% ipython --no-banner

In [1]: import numpy as np

In [2]: import numpy.linalg as la

In [3]: np.set_printoptions(suppress=True, linewidth=140)

In [4]: W0 = np.load("w.npy")

In [5]: print(W0.round(3))
[[0.5   0.125 0.125 0.25  0.    0.   ]
 [0.    0.4   0.    0.2   0.    0.4  ]
 [0.25  0.    0.25  0.    0.125 0.375]
 [0.111 0.    0.222 0.333 0.333 0.   ]
 [0.333 0.    0.222 0.333 0.111 0.   ]
 [0.182 0.    0.    0.273 0.182 0.364]]

In [6]: rng = np.random.default_rng(506695)

In [7]: lab = rng.permutation(6)

In [8]: print(lab)
[4 0 2 5 1 3]

In [9]: M2 = W0[lab][:, lab]

In [10]: print(np.allclose(M2, W0))
False

In [11]: x = np.array([1, -2, 2, 2, -2, 3])

In [12]: target = W0 @ x

In [13]: beta, lr = np.zeros(6), 1 / la.norm(W0, 2) ** 2

In [14]: for i in range(30):
    ...:     beta -= lr * W0.T @ (W0 @ beta - target)
    ...:     if i % 10 == 0: print(i, round(la.norm(W0 @ beta - target), 3))
    ...: 
0 0.735
10 0.332
20 0.264

In [15]: print(round(float(la.cond(W0)), 3))
14.728

In [16]: r0 = np.array([1, 3, 0, 2, 2, 3])

In [17]: M2 = W0 + np.outer(r0, np.eye(6)[4])

In [18]: print(M2.round(3))
[[0.5   0.125 0.125 0.25  1.    0.   ]
 [0.    0.4   0.    0.2   3.    0.4  ]
 [0.25  0.    0.25  0.    0.125 0.375]
 [0.111 0.    0.222 0.333 2.333 0.   ]
 [0.333 0.    0.222 0.333 2.111 0.   ]
 [0.182 0.    0.    0.273 3.182 0.364]]

In [19]: print(round(la.det(M2) / la.det(W0), 3), np.round(1 + la.solve(W0, r0)[4], 3))
-1.618 -1.618

In [20]: print(la.matrix_rank(M2 - W0))
1

In [21]: print(la.matrix_rank(la.inv(M2) - la.inv(W0), tol=1e-8))
1

In [22]: K = np.loadtxt("layer17.csv", delimiter=",")

In [23]: print(K)
[[ 0.  5. 12.  0.]
 [ 0.  2.  3.  0.]
 [ 0.  6.  9.  0.]
 [ 0.  2.  0.  0.]
 [ 0.  2.  0.  0.]
 [ 2.  0.  0.  3.]
 [ 0.  4.  3.  0.]
 [ 5.  0.  0.  2.]
 [ 2.  0.  0.  3.]
 [ 0.  5. 12.  0.]
 [ 0.  1.  0.  1.]
 [ 5.  1.  6.  0.]
 [ 8.  0.  0.  3.]
 [ 0.  1.  0.  0.]
 [11.  0.  0. 16.]
 [ 2.  3.  9.  0.]
 [11.  0.  0. 10.]
 [ 8.  0.  3.  1.]
 [ 8.  0.  0.  5.]
 [ 0.  7. 12.  0.]]

In [24]: q, evecs = la.qr(K[:, :2])[0], la.qr(K[:, 2:])[0]

In [25]: sv = la.svd(q.T @ evecs, compute_uv=False)

In [26]: print((sv > 0.9).sum())
1

In [27]: W2 = K[[14, 18]].astype(float)

In [28]: for _ in range(7):
    ...:     lab = la.norm(K[:, None] - W2, axis=-1).argmin(axis=1)
    ...:     W2 = np.array([K[lab == j].mean(axis=0) for j in range(2)])
    ...: 

In [29]: print(lab)
[1 1 1 1 1 1 1 1 1 1 1 1 1 1 0 1 0 1 1 1]

In [30]: print(W2.round(3))
[[11.     0.     0.    13.   ]
 [ 2.222  2.167  3.833  1.   ]]

In [31]: print(np.abs(W2[1] - W2[0]).argmax())
3

In [32]: lab = K[:, 2] > np.median(K[:, 2])

In [33]: r0 = K[lab].mean(axis=0) - K[~lab].mean(axis=0)

In [34]: print(np.argsort(-np.abs(r0).round(6), kind="stable"))
[2 3 1 0]

In [35]: th = np.sort(rng.uniform(-2, 2, 11))

In [36]: E = np.c_[th, th ** 2, th ** 3] @ np.array([[-1, -6, 5, -7], [8, 6, -6, -5], [8, -4, 5, -5]])

In [37]: print(E.round(3))
[[-26.033  63.006 -68.309  31.02 ]
 [-23.329  59.496 -64.318  28.962]
 [-10.856  41.612 -44.14   19.021]
 [  1.238   3.874  -3.529   2.428]
 [  0.176   0.678  -0.577   0.667]
 [  5.329  -2.53    2.161  -8.44 ]
 [  9.166  -3.12    2.859 -12.034]
 [ 14.163  -3.872   3.83  -16.311]
 [ 37.223  -7.801   9.216 -34.049]
 [ 52.385 -10.774  13.328 -45.006]
 [ 59.467 -12.246  15.358 -50.028]]

In [38]: cen = E - E.mean(axis=0)

In [39]: Uu, sv, Vh = la.svd(cen, full_matrices=False)

In [40]: print(np.round(sv ** 2 / (sv ** 2).sum(), 3) + 0)
[0.924 0.075 0.001 0.   ]

In [41]: print((np.sign(Uu[:, 0]) == np.sign(Uu[0, 0])).astype(int))
[1 1 1 1 0 0 0 0 0 0 0]

In [42]: print(np.searchsorted(np.cumsum(sv ** 2) / (sv ** 2).sum(), 0.9) + 1)
1

In [43]: print(np.abs(Vh[0]).argmax())
2

In [44]: print(la.matrix_rank(E, rtol=0.1))
2

In [45]: print([round(float(x), 3) for x in la.svd(E, compute_uv=False)[:3]])
[176.398, 86.056, 6.483]

In [46]: print(np.round(la.norm(E, 2) / la.norm(E), 3))
0.898

In [47]: Uu, sv, Vh = la.svd(E)

In [48]: evecs = Vh[:(sv > 1e-8).sum()]

In [49]: x = E[2] + -2 * E[9] + rng.integers(2) * np.eye(4)[1]

In [50]: print(x.round(3))
[-115.626   64.161  -70.796  109.033]

In [51]: print(np.round(np.diag(evecs.T @ evecs), 3))
[0.983 0.472 0.563 0.983]

In [52]: print(np.allclose(evecs.T @ evecs @ x, x))
False

In [53]: print(round(float(la.norm(x - evecs.T @ evecs @ x)), 3))
0.727

In [54]: print(la.matrix_rank(np.vstack([E, x])))
4

In [55]: m1 = np.loadtxt("block15.csv", delimiter=",")

In [56]: print(m1)
[[ 2.569 -1.336 -4.746 -4.082  5.175]
 [-6.741  0.781 -1.465  0.823 -1.673]
 [ 3.924  0.464 -4.271 -4.499  3.962]
 [ 2.399  1.032 -3.098 -4.064  3.314]
 [-7.46   1.09  -4.177  2.705 -1.036]
 [-3.922  1.803 -0.355  1.859 -2.383]
 [-1.177 -1.436  4.58  -0.892  1.813]
 [-2.373 -0.014  3.317  1.668  3.195]
 [ 2.095  0.317 -3.339 -4.53   3.076]
 [ 3.175  0.309 -2.574 -4.692  4.382]
 [-2.973 -1.82   5.209 -0.46   2.118]
 [-5.03  -2.321  1.867  0.946  2.176]
 [-2.351 -0.77   4.635  2.329  0.693]]

In [57]: cen = m1 - m1.mean(axis=0)

In [58]: Uu, sv, Vh = la.svd(cen, full_matrices=False)

In [59]: print(np.round(np.abs(Vh[-1]), 3))
[0.374 0.733 0.175 0.289 0.457]

In [60]: print(la.matrix_rank(cen))
5

In [61]: print(np.abs(Vh[0]).argmax())
0

In [62]: print((np.sign(Uu[:, 0]) == np.sign(Uu[0, 0])).astype(int))
[1 0 1 1 0 0 0 0 1 1 0 0 0]

In [63]: print(np.abs(Uu[:, 0]).argmax())
2

In [64]: print(np.searchsorted(np.cumsum(sv ** 2) / (sv ** 2).sum(), 0.9) + 1)
2

In [65]: print(sv.round(3))
[19.191 11.803  4.722  3.167  1.72 ]

In [66]: print(np.round(cen.mean(axis=0), 3) + 0)
[0. 0. 0. 0. 0.]

In [67]: data = np.loadtxt("arr.csv", delimiter=",")

In [68]: print(data)
[[ 1.138  3.639 -1.308 -4.051  8.488]
 [-2.267  4.717 -1.316 -1.928  8.899]
 [ 1.033  4.251 -2.355 -3.983  8.912]
 [-4.349  7.956 -3.339  0.526 -6.218]
 [-6.485  8.767 -5.08   0.731 -5.076]
 [-5.389  7.352 -6.576  1.605 -5.408]
 [-7.329  9.1   -4.481  0.762 -7.03 ]
 [ 0.83   5.336 -0.858 -1.662  6.493]
 [-5.785  8.94  -5.617  0.393 -6.534]
 [ 1.017  5.255 -1.42  -3.048  7.091]
 [-1.04   6.356  0.837 -3.652  7.701]
 [-9.219  7.977 -4.497  0.12  -7.142]
 [ 0.885  3.998 -1.831 -2.726  6.304]
 [-7.542  8.307 -5.102  0.048 -3.708]
 [ 0.176  3.08  -1.429 -3.659  8.311]
 [-5.458  7.536 -5.11   1.907 -7.089]
 [-7.002 10.791 -6.552  0.022 -7.097]
 [-1.295  4.642 -3.    -4.185  7.878]
 [-6.627  8.732 -3.407 -0.517 -4.981]
 [-6.409  8.367 -6.281  3.432 -5.5  ]
 [-7.398  8.59  -5.767  1.035 -7.108]
 [-0.787  3.693  0.357 -2.446  7.845]
 [ 1.275  5.39  -1.762 -2.524  6.886]
 [-6.516  9.766 -6.622  1.406 -6.67 ]
 [-6.201  9.158 -5.619  1.434 -5.061]]

In [69]: x = np.array([5, 1, 1, 5, 0])

In [70]: target = data @ x

In [71]: print(np.round(la.pinv(data) @ data, 3) + 0)
[[1. 0. 0. 0. 0.]
 [0. 1. 0. 0. 0.]
 [0. 0. 1. 0. 0.]
 [0. 0. 0. 1. 0.]
 [0. 0. 0. 0. 1.]]

In [72]: print(np.round(la.solve(data.T @ data, data.T @ target), 3) + 0)
[5. 1. 1. 5. 0.]

In [73]: print(np.round(la.lstsq(data, target)[0], 3) + 0)
[5. 1. 1. 5. 0.]

In [74]: target = target + 0.1 * rng.normal(size=25)

In [75]: print(target.round(3))
[-12.323 -17.532 -12.765 -14.787 -25.026 -18.123 -28.182   0.383 -23.613  -6.325 -16.333 -41.984  -7.17  -34.291 -15.808 -15.371 -30.512
 -25.723 -30.387 -12.737 -29.021 -12.014  -2.616 -22.42  -20.345]

In [76]: beta, *_ = la.lstsq(data, target)

In [77]: print(beta.round(3))
[4.982 0.986 0.988 5.014 0.012]

In [78]: print(np.round(data.T @ (target - data @ beta), 3) + 0)
[0. 0. 0. 0. 0.]

In [79]: print([round(float(la.norm(la.solve(data.T @ data + lam * np.eye(5), data.T @ target))), 2) for lam in (0, 1, 10, 100)])
[7.2, 6.92, 5.26, 2.54]
